In [1]: import numpy as np

In [2]: np.set_printoptions(precision=2, suppress=True, linewidth=100, floatmode="fixed")

In [3]: data = np.load("dump.npy")

In [4]: data
Out[4]: 
array([[5.00, 1.00, 1.00, 1.00, 1.00, 1.00, 1.00, 1.00, 1.00, 1.00, 1.00, 1.00],
       [1.00, 5.00, 1.00, 1.00, 1.00, 1.00, 1.00, 1.00, 1.00, 1.00, 1.00, 1.00],
       [1.00, 1.00, 5.00, 1.00, 1.00, 1.00, 1.00, 1.00, 1.00, 1.00, 1.00, 1.00],
       [1.00, 1.00, 1.00, 5.00, 1.00, 1.00, 1.00, 1.00, 1.00, 1.00, 1.00, 1.00],
       [1.00, 1.00, 1.00, 1.00, 5.00, 1.00, 1.00, 1.00, 1.00, 1.00, 1.00, 1.00],
       [1.00, 1.00, 1.00, 1.00, 1.00, 5.00, 1.00, 1.00, 1.00, 1.00, 1.00, 1.00],
       [1.00, 1.00, 1.00, 1.00, 1.00, 1.00, 5.00, 1.00, 1.00, 1.00, 1.00, 1.00],
       [1.00, 1.00, 1.00, 1.00, 1.00, 1.00, 1.00, 5.00, 1.00, 1.00, 1.00, 1.00],
       [1.00, 1.00, 1.00, 1.00, 1.00, 1.00, 1.00, 1.00, 5.00, 1.00, 1.00, 1.00],
       [1.00, 1.00, 1.00, 1.00, 1.00, 1.00, 1.00, 1.00, 1.00, 5.00, 1.00, 1.00],
       [1.00, 1.00, 1.00, 1.00, 1.00, 1.00, 1.00, 1.00, 1.00, 1.00, 5.00, 1.00],
       [1.00, 1.00, 1.00, 1.00, 1.00, 1.00, 1.00, 1.00, 1.00, 1.00, 1.00, 5.00]])

In [5]: L = np.linalg.cholesky(data)

In [6]: print(L @ L.T)
[[5.00 1.00 1.00 1.00 1.00 1.00 1.00 1.00 1.00 1.00 1.00 1.00]
 [1.00 5.00 1.00 1.00 1.00 1.00 1.00 1.00 1.00 1.00 1.00 1.00]
 [1.00 1.00 5.00 1.00 1.00 1.00 1.00 1.00 1.00 1.00 1.00 1.00]
 [1.00 1.00 1.00 5.00 1.00 1.00 1.00 1.00 1.00 1.00 1.00 1.00]
 [1.00 1.00 1.00 1.00 5.00 1.00 1.00 1.00 1.00 1.00 1.00 1.00]
 [1.00 1.00 1.00 1.00 1.00 5.00 1.00 1.00 1.00 1.00 1.00 1.00]
 [1.00 1.00 1.00 1.00 1.00 1.00 5.00 1.00 1.00 1.00 1.00 1.00]
 [1.00 1.00 1.00 1.00 1.00 1.00 1.00 5.00 1.00 1.00 1.00 1.00]
 [1.00 1.00 1.00 1.00 1.00 1.00 1.00 1.00 5.00 1.00 1.00 1.00]
 [1.00 1.00 1.00 1.00 1.00 1.00 1.00 1.00 1.00 5.00 1.00 1.00]
 [1.00 1.00 1.00 1.00 1.00 1.00 1.00 1.00 1.00 1.00 5.00 1.00]
 [1.00 1.00 1.00 1.00 1.00 1.00 1.00 1.00 1.00 1.00 1.00 5.00]]

In [7]: data / np.sqrt(np.outer(np.diag(data), np.diag(data)))
Out[7]: 
array([[1.00, 0.20, 0.20, 0.20, 0.20, 0.20, 0.20, 0.20, 0.20, 0.20, 0.20, 0.20],
       [0.20, 1.00, 0.20, 0.20, 0.20, 0.20, 0.20, 0.20, 0.20, 0.20, 0.20, 0.20],
       [0.20, 0.20, 1.00, 0.20, 0.20, 0.20, 0.20, 0.20, 0.20, 0.20, 0.20, 0.20],
       [0.20, 0.20, 0.20, 1.00, 0.20, 0.20, 0.20, 0.20, 0.20, 0.20, 0.20, 0.20],
       [0.20, 0.20, 0.20, 0.20, 1.00, 0.20, 0.20, 0.20, 0.20, 0.20, 0.20, 0.20],
       [0.20, 0.20, 0.20, 0.20, 0.20, 1.00, 0.20, 0.20, 0.20, 0.20, 0.20, 0.20],
       [0.20, 0.20, 0.20, 0.20, 0.20, 0.20, 1.00, 0.20, 0.20, 0.20, 0.20, 0.20],
       [0.20, 0.20, 0.20, 0.20, 0.20, 0.20, 0.20, 1.00, 0.20, 0.20, 0.20, 0.20],
       [0.20, 0.20, 0.20, 0.20, 0.20, 0.20, 0.20, 0.20, 1.00, 0.20, 0.20, 0.20],
       [0.20, 0.20, 0.20, 0.20, 0.20, 0.20, 0.20, 0.20, 0.20, 1.00, 0.20, 0.20],
       [0.20, 0.20, 0.20, 0.20, 0.20, 0.20, 0.20, 0.20, 0.20, 0.20, 1.00, 0.20],
       [0.20, 0.20, 0.20, 0.20, 0.20, 0.20, 0.20, 0.20, 0.20, 0.20, 0.20, 1.00]])

In [8]: rng = np.random.default_rng(650)

In [9]: other = data + rng.integers(-2, 3, (12, 1)) @ rng.integers(-2, 3, (1, 12))

In [10]: other
Out[10]: 
array([[ 9.00,  3.00, -3.00,  1.00,  1.00, -3.00,  1.00, -1.00,  3.00,  5.00, -1.00,  3.00],
       [ 1.00,  5.00,  1.00,  1.00,  1.00,  1.00,  1.00,  1.00,  1.00,  1.00,  1.00,  1.00],
       [ 3.00,  2.00,  3.00,  1.00,  1.00, -1.00,  1.00,  0.00,  2.00,  3.00,  0.00,  2.00],
       [ 1.00,  1.00,  1.00,  5.00,  1.00,  1.00,  1.00,  1.00,  1.00,  1.00,  1.00,  1.00],
       [-3.00, -1.00,  5.00,  1.00,  5.00,  5.00,  1.00,  3.00, -1.00, -3.00,  3.00, -1.00],
       [ 3.00,  2.00, -1.00,  1.00,  1.00,  3.00,  1.00,  0.00,  2.00,  3.00,  0.00,  2.00],
       [ 5.00,  3.00, -3.00,  1.00,  1.00, -3.00,  5.00, -1.00,  3.00,  5.00, -1.00,  3.00],
       [ 3.00,  2.00, -1.00,  1.00,  1.00, -1.00,  1.00,  4.00,  2.00,  3.00,  0.00,  2.00],
       [-1.00,  0.00,  3.00,  1.00,  1.00,  3.00,  1.00,  2.00,  4.00, -1.00,  2.00,  0.00],
       [-1.00,  0.00,  3.00,  1.00,  1.00,  3.00,  1.00,  2.00,  0.00,  3.00,  2.00,  0.00],
       [ 5.00,  3.00, -3.00,  1.00,  1.00, -3.00,  1.00, -1.00,  3.00,  5.00,  3.00,  3.00],
       [ 3.00,  2.00, -1.00,  1.00,  1.00, -1.00,  1.00,  0.00,  2.00,  3.00,  0.00,  6.00]])

In [11]: np.linalg.matrix_rank(other - data, tol=1e-8)
Out[11]: np.int64(1)

In [12]: np.abs(other - data).sum(axis=1)
Out[12]: array([26.00,  0.00, 13.00,  0.00, 26.00, 13.00, 26.00, 13.00, 13.00, 13.00, 26.00, 13.00])

In [13]: np.round(np.linalg.svd(other - data, compute_uv=False), 2) + 0
Out[13]: array([21.49,  0.00,  0.00,  0.00,  0.00,  0.00,  0.00,  0.00,  0.00,  0.00,  0.00,  0.00])

In [14]: vec = np.ones(12)

In [15]: for _ in range(7):
    ...:     vec = data @ vec
    ...:     vec /= np.linalg.norm(vec)
    ...:     print(round(vec @ data @ vec, 2))
    ...: 
16.0
16.0
16.0
16.0
16.0
16.0
16.0

In [16]: vec
Out[16]: array([0.29, 0.29, 0.29, 0.29, 0.29, 0.29, 0.29, 0.29, 0.29, 0.29, 0.29, 0.29])

In [17]: arr = np.array([[1.3, -0.6, 1.5, 0.8, 2.0, -0.8, 0.6],
    ...:     [0.4, -0.5, -1.3, -1.0, -0.1, -1.7, -0.4],
    ...:     [0.5, -1.5, -1.6, -0.3, -0.9, -1.4, 0.3],
    ...:     [-0.9, -1.4, 0.5, 0.9, 0.6, 1.6, -0.4],
    ...:     [0.2, -1.3, -0.4, 0.4, -0.1, -0.9, 1.8],
    ...:     [0.3, 0.3, -0.4, 0.6, 1.3, -0.9, -1.7],
    ...:     [0.1, 0.6, 0.7, 0.8, 2.0, -0.6, -1.0],
    ...:     [0.5, -2.3, 1.2, -2.3, 0.8, -0.3, 0.1],
    ...:     [0.4, 0.9, 0.8, 0.5, -0.5, 3.2, 0.5],
    ...:     [0.1, -0.6, -1.1, 0.0, -1.2, -1.7, 0.6],
    ...:     [-0.6, -0.7, 0.1, -1.6, -1.5, 0.9, 1.5],
    ...:     [-0.1, 0.0, -0.4, 0.3, -1.2, -0.9, 1.8],
    ...:     [1.0, 0.9, 0.7, 1.0, -0.6, 0.8, -0.6],
    ...:     [1.0, 2.0, -1.5, 1.5, 0.6, 0.7, 0.3],
    ...:     [-2.4, 0.0, -0.5, 1.4, 0.9, 1.2, 0.0]])

In [18]: arr[:, 1] *= 10

In [19]: arr
Out[19]: 
array([[  1.30,  -6.00,   1.50,   0.80,   2.00,  -0.80,   0.60],
       [  0.40,  -5.00,  -1.30,  -1.00,  -0.10,  -1.70,  -0.40],
       [  0.50, -15.00,  -1.60,  -0.30,  -0.90,  -1.40,   0.30],
       [ -0.90, -14.00,   0.50,   0.90,   0.60,   1.60,  -0.40],
       [  0.20, -13.00,  -0.40,   0.40,  -0.10,  -0.90,   1.80],
       [  0.30,   3.00,  -0.40,   0.60,   1.30,  -0.90,  -1.70],
       [  0.10,   6.00,   0.70,   0.80,   2.00,  -0.60,  -1.00],
       [  0.50, -23.00,   1.20,  -2.30,   0.80,  -0.30,   0.10],
       [  0.40,   9.00,   0.80,   0.50,  -0.50,   3.20,   0.50],
       [  0.10,  -6.00,  -1.10,   0.00,  -1.20,  -1.70,   0.60],
       [ -0.60,  -7.00,   0.10,  -1.60,  -1.50,   0.90,   1.50],
       [ -0.10,   0.00,  -0.40,   0.30,  -1.20,  -0.90,   1.80],
       [  1.00,   9.00,   0.70,   1.00,  -0.60,   0.80,  -0.60],
       [  1.00,  20.00,  -1.50,   1.50,   0.60,   0.70,   0.30],
       [ -2.40,   0.00,  -0.50,   1.40,   0.90,   1.20,   0.00]])

In [20]: P = arr @ np.linalg.solve(arr.T @ arr, arr.T)

In [21]: np.allclose(P @ P, P)
Out[21]: True

In [22]: round(float(np.trace(P)), 2)
Out[22]: 7.0
